>>> import numpy as np
>>> from numpy import linalg as LA
>>> np.set_printoptions(precision=2, suppress=True, linewidth=160)
>>> rd = lambda a: np.round(a, 2) + 0
>>> M = np.load("a.npy")
>>> print(M)
[[-0.2  1.6 -1.5  0.8  0.1 -0.7  1. ]
 [-0.6  0.2 -1.   0.  -1.  -1.1 -0.6]
 [-1.3  2.3  0.3  0.1  0.2  1.7 -1.6]
 [-0.6 -0.6  0.8  0.  -1.5  0.4 -1.6]]
>>> r0 = np.array([1, -2])
>>> print(rd(np.polyval(r0, M[0])))
[-2.2 -0.4 -3.5 -1.2 -1.9 -2.7 -1. ]
>>> print(rd(np.array([np.convolve(row, r0, "same") for row in M])))
[[-0.2  2.  -4.7  3.8 -1.5 -0.9  2.4]
 [-0.6  1.4 -1.4  2.  -1.   0.9  1.6]
 [-1.3  4.9 -4.3 -0.5  0.   1.3 -5. ]
 [-0.6  0.6  2.  -1.6 -1.5  3.4 -2.4]]
>>> rng = np.random.default_rng(528120)
>>> m1 = rng.normal(size=(33, 6)) + 20 * np.array([2, 2, 3, 2, 2, 1])
>>> print(rd(m1))
[[41.6  39.01 59.79 40.12 40.62 20.24]
 [38.15 39.17 61.44 40.17 39.51 18.49]
 [39.29 40.56 59.59 38.33 40.43 20.17]
 [40.59 41.14 59.34 40.58 41.12 20.43]
 [40.44 37.9  60.35 41.98 39.63 20.54]
 [39.64 39.89 59.73 40.06 40.36 19.56]
 [40.29 40.18 60.15 41.23 40.24 19.41]
 [40.52 37.91 59.79 38.61 39.94 19.42]
 [41.6  39.13 60.91 40.13 40.9  18.82]
 [40.16 43.01 58.87 40.9  40.18 21.86]
 [37.36 40.98 61.95 38.61 39.41 19.22]
 [39.56 40.13 60.41 41.43 38.78 20.44]
 [38.06 39.44 61.05 39.1  41.14 21.02]
 [40.7  39.92 61.07 39.82 40.4  19.52]
 [41.47 40.64 59.73 39.18 40.07 20.36]
 [38.24 39.5  61.51 40.51 40.21 20.48]
 [40.22 41.88 60.87 41.2  38.61 20.61]
 [41.09 41.19 59.89 39.79 38.87 20.24]
 [39.78 40.44 59.52 40.05 38.81 20.75]
 [39.26 41.36 58.97 38.41 40.47 19.28]
 [40.38 41.17 61.03 39.49 39.67 19.81]
 [40.77 39.53 61.4  39.26 39.78 18.45]
 [41.33 39.99 62.29 41.96 39.9  20.79]
 [39.01 39.84 61.46 38.93 39.86 19.8 ]
 [39.67 39.61 59.95 39.94 38.24 19.45]
 [38.8  39.48 59.13 39.77 40.51 18.5 ]
 [38.78 40.15 59.33 41.26 41.46 20.76]
 [41.09 38.94 59.99 40.29 40.54 20.07]
 [37.74 37.97 61.05 40.16 40.16 20.97]
 [39.38 38.65 60.96 39.67 39.33 21.76]
 [40.93 40.16 58.87 41.52 38.17 19.45]
 [40.09 38.74 60.14 40.09 41.08 20.85]
 [39.37 41.51 60.38 40.48 38.75 20.3 ]]
>>> r0, v = m1[29], m1[9]
>>> print(rd(r0 @ v))
10510.95
>>> print(rd(r0 @ r0))
10354.82
>>> pr = (r0 @ v) / (r0 @ r0) * r0
>>> print(rd(LA.norm(r0 + v) ** 2 + LA.norm(r0 - v) ** 2))
42096.31
>>> print(LA.matrix_rank(np.outer(r0, v)))
1
>>> print(rd(v - pr))
[ 0.18  3.78 -3.01  0.63  0.26 -0.24]
>>> print(np.argsort(-LA.norm(m1, axis=0).round(6), kind="stable")[:3])
[2 3 1]
>>> print(round(np.log10(LA.cond(m1))))
2
>>> X = np.loadtxt("run10.csv", delimiter=",")
>>> print(X)
[[25. 45. 35. 45. 45. 20.]
 [45. 81. 63. 81. 81. 36.]
 [35. 63. 49. 63. 63. 28.]
 [45. 81. 63. 81. 81. 36.]
 [45. 81. 63. 81. 81. 36.]
 [20. 36. 28. 36. 36. 16.]]
>>> # row 3 repeats row 1
>>> Uu, sig, Vh = LA.svd(X)
>>> vecs = Vh[:(sig > 1e-8).sum()]
>>> x = X[1] + 3 * X[3] + rng.integers(2) * np.eye(6)[4]
>>> print(x)
[180. 324. 252. 324. 324. 144.]
>>> print(rd(np.diag(vecs.T @ vecs)))
[0.08 0.24 0.15 0.24 0.24 0.05]
>>> print(LA.matrix_rank(np.vstack([X, x])))
1
>>> print(rd(LA.norm(x - vecs.T @ vecs @ x)))
0.0
>>> Uu, sig, Vh = LA.svd(X)
>>> print(np.argmax(sig[:-1] / (sig[1:] + 1e-6)) + 1)
1
>>> M2 = Uu[:, :1] @ np.diag(sig[:1]) @ Vh[:1]
>>> print(LA.matrix_rank(X, rtol=0.05))
1
>>> print(rd(M2))
[[25. 45. 35. 45. 45. 20.]
 [45. 81. 63. 81. 81. 36.]
 [35. 63. 49. 63. 63. 28.]
 [45. 81. 63. 81. 81. 36.]
 [45. 81. 63. 81. 81. 36.]
 [20. 36. 28. 36. 36. 16.]]
>>> x = np.array([-3, 0, 0, 3, -1, 3])
>>> print(rd(M2 @ (2 * x)))
[150. 270. 210. 270. 270. 120.]
>>> print(rd(M2 @ np.ones(6)))
[215. 387. 301. 387. 387. 172.]
>>> print(rd(M2 * x))
[[ -75.    0.    0.  135.  -45.   60.]
 [-135.    0.    0.  243.  -81.  108.]
 [-105.    0.    0.  189.  -63.   84.]
 [-135.    0.    0.  243.  -81.  108.]
 [-135.    0.    0.  243.  -81.  108.]
 [ -60.    0.    0.  108.  -36.   48.]]
>>> evals, vecs = LA.eigh(X)
>>> x = np.array([1, -1, 1, 2, 1, -1])
>>> print((np.sign(vecs[:, -1].round(6)) == np.sign(vecs[0, -1].round(6))).astype(int))
[1 1 1 1 1 1]
>>> print(rd(vecs * np.abs(evals) @ vecs.T))
[[25. 45. 35. 45. 45. 20.]
 [45. 81. 63. 81. 81. 36.]
 [35. 63. 49. 63. 63. 28.]
 [45. 81. 63. 81. 81. 36.]
 [45. 81. 63. 81. 81. 36.]
 [20. 36. 28. 36. 36. 16.]]
>>> print(rd(vecs * np.maximum(evals, 0) @ vecs.T))
[[25. 45. 35. 45. 45. 20.]
 [45. 81. 63. 81. 81. 36.]
 [35. 63. 49. 63. 63. 28.]
 [45. 81. 63. 81. 81. 36.]
 [45. 81. 63. 81. 81. 36.]
 [20. 36. 28. 36. 36. 16.]]
>>> data = np.eye(5, dtype=int)[rng.permutation(5)] * np.array([1, 2, 6, 1, 4])
>>> print(data)
[[0 0 6 0 0]
 [1 0 0 0 0]
 [0 0 0 0 4]
 [0 2 0 0 0]
 [0 0 0 1 0]]
>>> M2 = np.array([[0, 1], [0, 0], [2, 3], [3, 2], [1, 2]])
>>> print(np.einsum("ij,ij->i", data, data))
[36  1 16  4  1]
>>> print(np.einsum("ik,kj->ij", data, M2))
[[12 18]
 [ 0  1]
 [ 4  8]
 [ 0  0]
 [ 3  2]]
>>> print(np.vstack([data, M2.T]).shape)
(7, 5)
>>> print(LA.matrix_rank(data @ M2))
2
>>> print(np.einsum("ij->j", data))
[1 2 6 1 4]
>>> print(LA.matrix_rank(np.vstack([data, M2.T])))
5
>>> M2 @ data
Traceback (most recent call last):
  File "<python-input-54>", line 1, in <module>
    M2 @ data
    ~~~^~~~~~
ValueError: matmul: Input operand 1 has a mismatch in its core dimension 0, with gufunc signature (n?,k),(k,m?)->(n?,m?) (size 5 is different from 2)
>>> print(data.mean(axis=0))
[0.2 0.4 1.2 0.2 0.8]
>>> print(data.sum(axis=0))
[1 2 6 1 4]
>>> print(np.unravel_index(np.abs(data).argmax(), data.shape))
(np.int64(0), np.int64(2))
>>> print(data - data[0])
[[ 0  0  0  0  0]
 [ 1  0 -6  0  0]
 [ 0  0 -6  0  4]
 [ 0  2 -6  0  0]
 [ 0  0 -6  1  0]]
>>> print(data.sum(axis=1))
[6 1 4 2 1]
>>> print(rd(LA.svd(data, compute_uv=False)))
[6. 4. 2. 1. 1.]
>>> LA.rank(data)
Traceback (most recent call last):
  File "<python-input-61>", line 1, in <module>
    LA.rank(data)
    ^^^^^^^
AttributeError: module 'numpy.linalg' has no attribute 'rank'
>>> r0 = np.array([0, 0, 2, 1, 2])
>>> M2 = data + np.outer(r0, np.eye(5)[1])
>>> print(LA.matrix_rank(M2 - data))
1
>>> print(M2)
[[0. 0. 6. 0. 0.]
 [1. 0. 0. 0. 0.]
 [0. 2. 0. 0. 4.]
 [0. 3. 0. 0. 0.]
 [0. 2. 0. 1. 0.]]
>>> print(rd(LA.det(M2) / LA.det(data)), rd(1 + LA.solve(data, r0)[1]))
1.5 1.5
